$ python -q
>>> import numpy as np
>>> import numpy.linalg as la
>>> np.set_printoptions(precision=3, suppress=True, linewidth=140)
>>> def rd(a):
...     return np.round(a, 3) + 0
... 
>>> Y = np.array([[1, 1], [3, 0]])
>>> basis = np.array([[0, 0], [1, 1]])
>>> J = np.kron(Y, basis)
>>> J
array([[0, 0, 0, 0],
       [1, 1, 1, 1],
       [0, 0, 0, 0],
       [3, 3, 0, 0]])
>>> # looks like rank 2
>>> rng = np.random.default_rng(838)
>>> labels = rng.permutation(4)
>>> labels
array([0, 1, 2, 3])
>>> Y = J[labels][:, labels]
>>> np.diag(Y)
array([0, 1, 0, 0])
>>> np.allclose(J @ J.T, J.T @ J)
False
>>> np.allclose(J, J.T)
False
>>> (J - J.T) / 2
array([[ 0. , -0.5,  0. , -1.5],
       [ 0.5,  0. ,  0.5, -1. ],
       [ 0. , -0.5,  0. ,  0. ],
       [ 1.5,  1. ,  0. ,  0. ]])
>>> rd(la.det(J))
np.float64(0.0)
>>> np.trace(J)
np.int64(1)
>>> rd(np.sort(np.abs(la.eigvals(J))))
array([0.   , 0.   , 1.303, 2.303])
>>> rd(la.det(J[::-1]))
np.float64(0.0)
>>> rd(la.eigvals(J))
array([-1.303,  2.303,  0.   ,  0.   ])
>>> np.kron(np.eye(2, dtype=int), J)
array([[0, 0, 0, 0, 0, 0, 0, 0],
       [1, 1, 1, 1, 0, 0, 0, 0],
       [0, 0, 0, 0, 0, 0, 0, 0],
       [3, 3, 0, 0, 0, 0, 0, 0],
       [0, 0, 0, 0, 0, 0, 0, 0],
       [0, 0, 0, 0, 1, 1, 1, 1],
       [0, 0, 0, 0, 0, 0, 0, 0],
       [0, 0, 0, 0, 3, 3, 0, 0]])
>>> rd(np.poly(J))
array([ 1., -1., -3.,  0.,  0.])
>>> rd(la.eigvals(J).sum().real)
np.float64(1.0)
>>> la.lstsq(J[:-1].T, J[-1])[2]
np.int32(1)
>>> rd(np.trace(la.pinv(J) @ J))
np.float64(2.0)
>>> np.allclose(J[:-1].T @ la.lstsq(J[:-1].T, J[-1])[0], J[-1])
False
>>> data = np.load("a.npy")
>>> data
array([[1, 0, 0],
       [0, 1, 0],
       [0, 0, 1]])
>>> evals, evecs = la.eigh(data)
>>> x0 = np.array([6, 1, 6])
>>> x0 @ data @ x0
np.int64(73)
>>> evecs * np.abs(evals) @ evecs.T
array([[1., 0., 0.],
       [0., 1., 0.],
       [0., 0., 1.]])
>>> evecs * np.maximum(evals, 0) @ evecs.T
array([[1., 0., 0.],
       [0., 1., 0.],
       [0., 0., 1.]])
>>> la.matrix_power(data, 100)
array([[1, 0, 0],
       [0, 1, 0],
       [0, 0, 1]])
>>> la.matrix_power(data, 2)
array([[1, 0, 0],
       [0, 1, 0],
       [0, 0, 1]])
>>> data.sum(axis=1)
array([1, 1, 1])
>>> p = np.eye(3)[2]
>>> for _ in range(3):
...     p = p @ data
...     print(p.round(3))
... 
[0. 0. 1.]
[0. 0. 1.]
[0. 0. 1.]
